$ python3 -q
>>> import numpy as np
>>> from numpy import linalg as LA
>>> np.set_printoptions(suppress=True, linewidth=200)
>>> K = np.load("run18.npy")
>>> K
array([[ -2, -10, -12,   0, -10,  -4, -16,  -4, -14,  -2,  -2],
       [  0,   0,   0,   0,   0,   0,   0,   0,   0,   0,   0],
       [  2,  10,  12,   0,  10,   4,  16,   4,  14,   2,   2],
       [  1,   5,   6,   0,   5,   2,   8,   2,   7,   1,   1],
       [  2,  10,  12,   0,  10,   4,  16,   4,  14,   2,   2],
       [  3,  15,  18,   0,  15,   6,  24,   6,  21,   3,   3],
       [ -3, -15, -18,   0, -15,  -6, -24,  -6, -21,  -3,  -3],
       [ -3, -15, -18,   0, -15,  -6, -24,  -6, -21,  -3,  -3],
       [ -3, -15, -18,   0, -15,  -6, -24,  -6, -21,  -3,  -3],
       [  1,   5,   6,   0,   5,   2,   8,   2,   7,   1,   1],
       [ -3, -15, -18,   0, -15,  -6, -24,  -6, -21,  -3,  -3],
       [  3,  15,  18,   0,  15,   6,  24,   6,  21,   3,   3],
       [  0,   0,   0,   0,   0,   0,   0,   0,   0,   0,   0]])
>>> ang = np.radians(72)
>>> Rm = np.eye(11)
>>> Rm[6, 6] = Rm[9, 9] = np.cos(ang)
>>> Rm[6, 9], Rm[9, 6] = -np.sin(ang), np.sin(ang)
>>> Rm.round(3)
array([[ 1.   ,  0.   ,  0.   ,  0.   ,  0.   ,  0.   ,  0.   ,  0.   ,  0.   ,  0.   ,  0.   ],
       [ 0.   ,  1.   ,  0.   ,  0.   ,  0.   ,  0.   ,  0.   ,  0.   ,  0.   ,  0.   ,  0.   ],
       [ 0.   ,  0.   ,  1.   ,  0.   ,  0.   ,  0.   ,  0.   ,  0.   ,  0.   ,  0.   ,  0.   ],
       [ 0.   ,  0.   ,  0.   ,  1.   ,  0.   ,  0.   ,  0.   ,  0.   ,  0.   ,  0.   ,  0.   ],
       [ 0.   ,  0.   ,  0.   ,  0.   ,  1.   ,  0.   ,  0.   ,  0.   ,  0.   ,  0.   ,  0.   ],
       [ 0.   ,  0.   ,  0.   ,  0.   ,  0.   ,  1.   ,  0.   ,  0.   ,  0.   ,  0.   ,  0.   ],
       [ 0.   ,  0.   ,  0.   ,  0.   ,  0.   ,  0.   ,  0.309,  0.   ,  0.   , -0.951,  0.   ],
       [ 0.   ,  0.   ,  0.   ,  0.   ,  0.   ,  0.   ,  0.   ,  1.   ,  0.   ,  0.   ,  0.   ],
       [ 0.   ,  0.   ,  0.   ,  0.   ,  0.   ,  0.   ,  0.   ,  0.   ,  1.   ,  0.   ,  0.   ],
       [ 0.   ,  0.   ,  0.   ,  0.   ,  0.   ,  0.   ,  0.951,  0.   ,  0.   ,  0.309,  0.   ],
       [ 0.   ,  0.   ,  0.   ,  0.   ,  0.   ,  0.   ,  0.   ,  0.   ,  0.   ,  0.   ,  1.   ]])
>>> A2 = K @ Rm.T
>>> np.round(np.abs(A2 - K).max(axis=0), 3)
array([ 0.   ,  0.   ,  0.   ,  0.   ,  0.   ,  0.   , 19.437,  0.   ,  0.   , 20.752,  0.   ])
>>> rk = LA.matrix_rank(K)
>>> rk
np.int64(1)
>>> ns = LA.svd(K)[2][rk:].T
>>> LA.matrix_rank(K.T @ K), LA.matrix_rank(K @ K.T)
(np.int64(1), np.int64(1))
>>> [int(LA.matrix_rank(np.delete(K, i, axis=0))) for i in range(13)]
[1, 1, 1, 1, 1, 1, 1, 1, 1, 1, 1, 1, 1]
>>> [round(float(x), 3) for x in LA.svd(K, compute_uv=False)[:3]]
[119.499, 0.0, 0.0]
>>> rng = np.random.default_rng(86)
>>> A2 = K + rng.integers(-2, 3, (13, 1)) @ rng.integers(-2, 3, (1, 11))
>>> A2
array([[  2, -14, -16,   4, -10,   0, -18,  -2, -18,   2,  -4],
       [  2,  -2,  -2,   2,   0,   2,  -1,   1,  -2,   2,  -1],
       [ -2,  14,  16,  -4,  10,   0,  18,   2,  18,  -2,   4],
       [ -3,   9,  10,  -4,   5,  -2,  10,   0,  11,  -3,   3],
       [ -2,  14,  16,  -4,  10,   0,  18,   2,  18,  -2,   4],
       [  5,  13,  16,   2,  15,   8,  23,   7,  19,   5,   2],
       [ -7, -11, -14,  -4, -15, -10, -22,  -8, -17,  -7,  -1],
       [ -5, -13, -16,  -2, -15,  -8, -23,  -7, -19,  -5,  -2],
       [ -7, -11, -14,  -4, -15, -10, -22,  -8, -17,  -7,  -1],
       [ -1,   7,   8,  -2,   5,   0,   9,   1,   9,  -1,   2],
       [ -3, -15, -18,   0, -15,  -6, -24,  -6, -21,  -3,  -3],
       [  5,  13,  16,   2,  15,   8,  23,   7,  19,   5,   2],
       [ -4,   4,   4,  -4,   0,  -4,   2,  -2,   4,  -4,   2]])
>>> np.abs(A2 - K).sum(axis=1)
array([34, 17, 34, 34, 34, 17, 34, 17, 34, 17,  0, 17, 34])
>>> np.round(LA.norm(K[8], 1), 3), round(LA.norm(K[8], np.inf), 3)
(np.float64(114.0), np.float64(24.0))
>>> np.round(LA.norm(K, axis=1), 3)
array([28.983,  0.   , 28.983, 14.491, 28.983, 43.474, 43.474, 43.474, 43.474, 14.491, 43.474, 43.474,  0.   ])
>>> round(float(LA.norm(K) ** 2 / LA.norm(K, 2) ** 2), 3)
1.0
>>> A2 = np.array([[3, 3], [3, 2]])
>>> cent = np.array([[3, 2], [0, 2]])
>>> X = np.kron(A2, cent)
>>> X
array([[9, 6, 9, 6],
       [0, 6, 0, 6],
       [9, 6, 6, 4],
       [0, 6, 0, 4]])
>>> labels = rng.permutation(4)
>>> labels
array([1, 3, 0, 2])
>>> A2 = X[labels][:, labels]
>>> A2
array([[6, 6, 0, 0],
       [6, 4, 0, 0],
       [6, 6, 9, 9],
       [6, 4, 9, 6]])
>>> np.allclose(A2, X)
False
>>> r0, r1 = X[2], X[1]
>>> r0 @ r0
np.int64(169)
>>> p = (r0 @ r1) / (r0 @ r0) * r0
>>> np.round(r1 - p, 3)
array([-3.195,  3.87 , -2.13 ,  4.58 ])
>>> p.round(3)
array([3.195, 2.13 , 2.13 , 1.42 ])
>>> np.outer(r0, r1)
array([[ 0, 54,  0, 54],
       [ 0, 36,  0, 36],
       [ 0, 36,  0, 36],
       [ 0, 24,  0, 24]])
